% ipython --no-banner

In [1]: import numpy as np

In [2]: from numpy import linalg as LA

In [3]: np.set_printoptions(precision=2, suppress=True, linewidth=160)

In [4]: Y = np.array([[-9, 4, 0, 7, 7, 9, -9, 2, -7, 4],
   ...:     [9, 8, 8, 7, 0, 5, 6, -5, 1, -8],
   ...:     [6, -9, 2, 9, -3, -8, 0, 9, 0, 3],
   ...:     [-1, 0, 6, -8, -9, -3, 9, 2, 3, -4],
   ...:     [9, -7, 3, -1, 7, -6, 7, -9, -6, 6],
   ...:     [4, 4, 4, 9, -3, -4, 8, -2, -9, -8],
   ...:     [0, -1, 8, 7, -5, 2, -3, 2, 1, 0],
   ...:     [-2, -8, -7, 4, -7, -2, -1, -9, 7, -6],
   ...:     [3, 0, -2, 8, 9, 2, 2, -6, 4, 8],
   ...:     [-8, 4, 9, -9, -7, -3, 4, 1, 3, -5]])

In [5]: Y[-1] = Y[0]

In [6]: K = Y + 0.3 * np.eye(10)

In [7]: K
Out[7]: 
array([[-8.7,  4. ,  0. ,  7. ,  7. ,  9. , -9. ,  2. , -7. ,  4. ],
       [ 9. ,  8.3,  8. ,  7. ,  0. ,  5. ,  6. , -5. ,  1. , -8. ],
       [ 6. , -9. ,  2.3,  9. , -3. , -8. ,  0. ,  9. ,  0. ,  3. ],
       [-1. ,  0. ,  6. , -7.7, -9. , -3. ,  9. ,  2. ,  3. , -4. ],
       [ 9. , -7. ,  3. , -1. ,  7.3, -6. ,  7. , -9. , -6. ,  6. ],
       [ 4. ,  4. ,  4. ,  9. , -3. , -3.7,  8. , -2. , -9. , -8. ],
       [ 0. , -1. ,  8. ,  7. , -5. ,  2. , -2.7,  2. ,  1. ,  0. ],
       [-2. , -8. , -7. ,  4. , -7. , -2. , -1. , -8.7,  7. , -6. ],
       [ 3. ,  0. , -2. ,  8. ,  9. ,  2. ,  2. , -6. ,  4.3,  8. ],
       [-9. ,  4. ,  0. ,  7. ,  7. ,  9. , -9. ,  2. , -7. ,  4.3]])

In [8]: rng = np.random.default_rng(262)

In [9]: Y = K + rng.integers(-2, 3, (10, 9)) @ rng.integers(-2, 3, (9, 10))

In [10]: Y
Out[10]: 
array([[-25.7,   0. ,  -7. ,   5. ,   6. ,   7. , -11. ,   1. ,   1. ,  -4. ],
       [ 14. ,  13.3,   9. ,   6. ,  -2. ,  20. ,  15. ,  -8. ,  10. ,  -7. ],
       [ 12. ,  -5. ,   8.3,  -3. ,  -7. ,  -8. ,   2. ,  17. ,  10. ,   3. ],
       [  2. , -15. ,  20. ,  -3.7,  -6. ,   1. ,   7. ,   4. ,   0. ,   4. ],
       [ -6. ,  -7. ,  -9. ,   0. ,   7.3,  -5. ,   9. , -14. ,  -3. ,  -2. ],
       [ -6. ,   2. ,   1. ,  11. ,  -1. ,  -3.7,  10. ,  -1. ,  -3. , -12. ],
       [ -5. ,   0. ,   6. ,   7. ,  -5. ,  -1. ,   2.3,  -2. ,   0. ,   6. ],
       [  7. ,  -5. ,   7. ,   7. ,  -2. ,  -4. ,  -5. ,   1.3,   8. ,   1. ],
       [ -2. ,  -6. ,  -5. ,  -1. ,   2. ,  12. ,   3. ,  -6. ,  13.3,  -2. ],
       [ -7. ,  -1. ,   7. ,   8. ,  10. ,   4. , -12. ,   6. , -16. ,  10.3]])

In [11]: np.abs(Y - K).sum(axis=1)
Out[11]: array([52., 51., 52., 58., 47., 32., 27., 58., 60., 45.])

In [12]: np.round(LA.svd(Y - K, compute_uv=False), 2) + 0
Out[12]: array([43.64, 29.45, 21.86, 18.94, 13.26, 10.35,  3.7 ,  2.55,  0.76,  0.  ])

In [13]: round(float(LA.norm(K, 2) / LA.norm(K)), 2)
Out[13]: 0.58

In [14]: [round(float(x), 2) for x in LA.svd(K, compute_uv=False)[:3]]
Out[14]: [34.34, 26.27, 23.99]

In [15]: Y = K / LA.norm(K, axis=1, keepdims=True)

In [16]: gram = Y @ Y.T

In [17]: (gram - 2 * np.eye(10)).round(6).argmax(axis=1)
Out[17]: array([9, 5, 6, 5, 8, 1, 2, 2, 4, 0])

In [18]: LA.norm(Y, axis=1)
Out[18]: array([1., 1., 1., 1., 1., 1., 1., 1., 1., 1.])

In [19]: gram[4]
Out[19]: array([-0.31,  0.1 ,  0.2 , -0.08,  1.  ,  0.23, -0.26, -0.08,  0.45, -0.31])

In [20]: round(float(np.degrees(np.arccos(np.clip(gram[4, 1], -1, 1)))), 2)
Out[20]: 84.17

In [21]: np.allclose(K @ K.T, K.T @ K)
Out[21]: False

In [22]: np.sort(np.abs(LA.eigvals(K)))
Out[22]: array([ 0.3 ,  0.67,  8.45, 10.66, 11.6 , 11.6 , 11.97, 11.97, 19.11, 19.11])

In [23]: round(np.trace(K), 2)
Out[23]: np.float64(-5.0)

In [24]: np.allclose(K, K.T)
Out[24]: False

In [25]: (K - K.T) / 2
Out[25]: 
array([[ 0. , -2.5, -3. ,  4. , -1. ,  2.5, -4.5,  2. , -5. ,  6.5],
       [ 2.5,  0. ,  8.5,  3.5,  3.5,  0.5,  3.5,  1.5,  0.5, -6. ],
       [ 3. , -8.5,  0. ,  1.5, -3. , -6. , -4. ,  8. ,  1. ,  1.5],
       [-4. , -3.5, -1.5,  0. , -4. , -6. ,  1. , -1. , -2.5, -5.5],
       [ 1. , -3.5,  3. ,  4. ,  0. , -1.5,  6. , -1. , -7.5, -0.5],
       [-2.5, -0.5,  6. ,  6. ,  1.5,  0. ,  3. ,  0. , -5.5, -8.5],
       [ 4.5, -3.5,  4. , -1. , -6. , -3. ,  0. ,  1.5, -0.5,  4.5],
       [-2. , -1.5, -8. ,  1. ,  1. ,  0. , -1.5,  0. ,  6.5, -4. ],
       [ 5. , -0.5, -1. ,  2.5,  7.5,  5.5,  0.5, -6.5,  0. ,  7.5],
       [-6.5,  6. , -1.5,  5.5,  0.5,  8.5, -4.5,  4. , -7.5,  0. ]])

In [26]: J = np.loadtxt("x.csv", delimiter=",")

In [27]: J
Out[27]: 
array([[-2.,  1.,  0.,  0.,  0.,  0.,  0.,  0.,  0.],
       [ 0., -2.,  1.,  0.,  0.,  0.,  0.,  0.,  0.],
       [ 0.,  0., -2.,  1.,  0.,  0.,  0.,  0.,  0.],
       [ 0.,  0.,  0., -2.,  1.,  0.,  0.,  0.,  0.],
       [ 0.,  0.,  0.,  0., -2.,  1.,  0.,  0.,  0.],
       [ 0.,  0.,  0.,  0.,  0., -2.,  1.,  0.,  0.],
       [ 0.,  0.,  0.,  0.,  0.,  0., -2.,  1.,  0.],
       [ 0.,  0.,  0.,  0.,  0.,  0.,  0., -2.,  1.],
       [ 0.,  0.,  0.,  0.,  0.,  0.,  0.,  0., -2.]])

In [28]: # triangular: eigenvalues sit on the diagonal

In [29]: vec = np.array([4, 3, 3, 3, 0, 6, 3, 1, 8])

In [30]: a = np.maximum(J @ vec, 0)

In [31]: np.maximum(J @ vec, 0) - np.maximum(-J @ vec, 0)
Out[31]: array([ -5.,  -3.,  -3.,  -6.,   6.,  -9.,  -5.,   6., -16.])

In [32]: J.T @ a
Out[32]: array([  0.,   0.,   0.,   0., -12.,   6.,   0., -12.,   6.])

In [33]: np.flatnonzero(a > 1e-9)
Out[33]: array([4, 7])

In [34]: np.maximum(J @ (3 * vec), 0)
Out[34]: array([ 0.,  0.,  0.,  0., 18.,  0.,  0., 18.,  0.])

In [35]: E = np.load("m.npy")

In [36]: E
Out[36]: 
array([[-4.  , -2.38, -0.41, -1.03, -1.47],
       [ 2.54, -3.21,  1.78, -2.13, -0.73],
       [ 1.27, -0.63, -4.61, -1.3 , -0.26],
       [-0.91,  1.59,  0.49, -3.91,  2.48],
       [-0.36, -2.48, -0.43,  1.56,  4.01]])

In [37]: q = E.astype(float).copy()

In [38]: for j in range(5):
    ...:     q[:, j] -= q[:, :j] @ (q[:, :j].T @ q[:, j])
    ...:     q[:, j] /= LA.norm(q[:, j])
    ...: 

In [39]: np.round(q.T @ E, 2) + 0
Out[39]: 
array([[5., 0., 0., 0., 0.],
       [0., 5., 0., 0., 0.],
       [0., 0., 5., 0., 0.],
       [0., 0., 0., 5., 0.],
       [0., 0., 0., 0., 5.]])

In [40]: np.poly(E)
Out[40]: array([    1.  ,    11.7 ,    33.53,  -167.66, -1462.84, -3125.  ])

In [41]: round(float(LA.det(E.T)), 2)
Out[41]: 3125.0

In [42]: LA.eigvals(E)
Out[42]: array([ 5.  +0.j  , -3.35+3.71j, -3.35-3.71j, -5.  +0.16j, -5.  -0.16j])

In [43]: round(LA.det(E[::-1]), 2)
Out[43]: np.float64(3125.0)

In [44]: f, r1 = E[4], E[0]

In [45]: round(f @ r1, 2)
Out[45]: np.float64(0.0)

In [46]: p = (f @ r1) / (f @ f) * f

In [47]: p.round(2) + 0
Out[47]: array([0., 0., 0., 0., 0.])

In [48]: np.round(LA.norm(f + r1) ** 2 + LA.norm(f - r1) ** 2, 2)
Out[48]: np.float64(100.0)

In [49]: round(float(E[:, 0] @ E[:, 3]), 2)
Out[49]: -0.0

In [50]: LA.pinv(E)
Out[50]: 
array([[-0.16,  0.1 ,  0.05, -0.04, -0.01],
       [-0.1 , -0.13, -0.03,  0.06, -0.1 ],
       [-0.02,  0.07, -0.18,  0.02, -0.02],
       [-0.04, -0.09, -0.05, -0.16,  0.06],
       [-0.06, -0.03, -0.01,  0.1 ,  0.16]])

In [51]: np.round(E.T @ E, 2) + 0
Out[51]: 
array([[25.,  0.,  0.,  0.,  0.],
       [ 0., 25.,  0.,  0.,  0.],
       [ 0.,  0., 25.,  0.,  0.],
       [ 0.,  0.,  0., 25.,  0.],
       [ 0.,  0.,  0.,  0., 25.]])

In [52]: LA.svd(E, compute_uv=False)
Out[52]: array([5., 5., 5., 5., 5.])

In [53]: vec = np.array([-3, -1, 1, -2, -1])

In [54]: target = E @ vec

In [55]: beta, lr = np.zeros(5), 1 / LA.norm(E, 2) ** 2

In [56]: for i in range(25):
    ...:     beta -= lr * E.T @ (E @ beta - target)
    ...:     if i % 5 == 0: print(i, round(LA.norm(E @ beta - target), 2))
    ...: 
0 0.0
5 0.0
10 0.0
15 0.0
20 0.0

In [57]: round(LA.cond(E), 2)
Out[57]: np.float64(1.0)
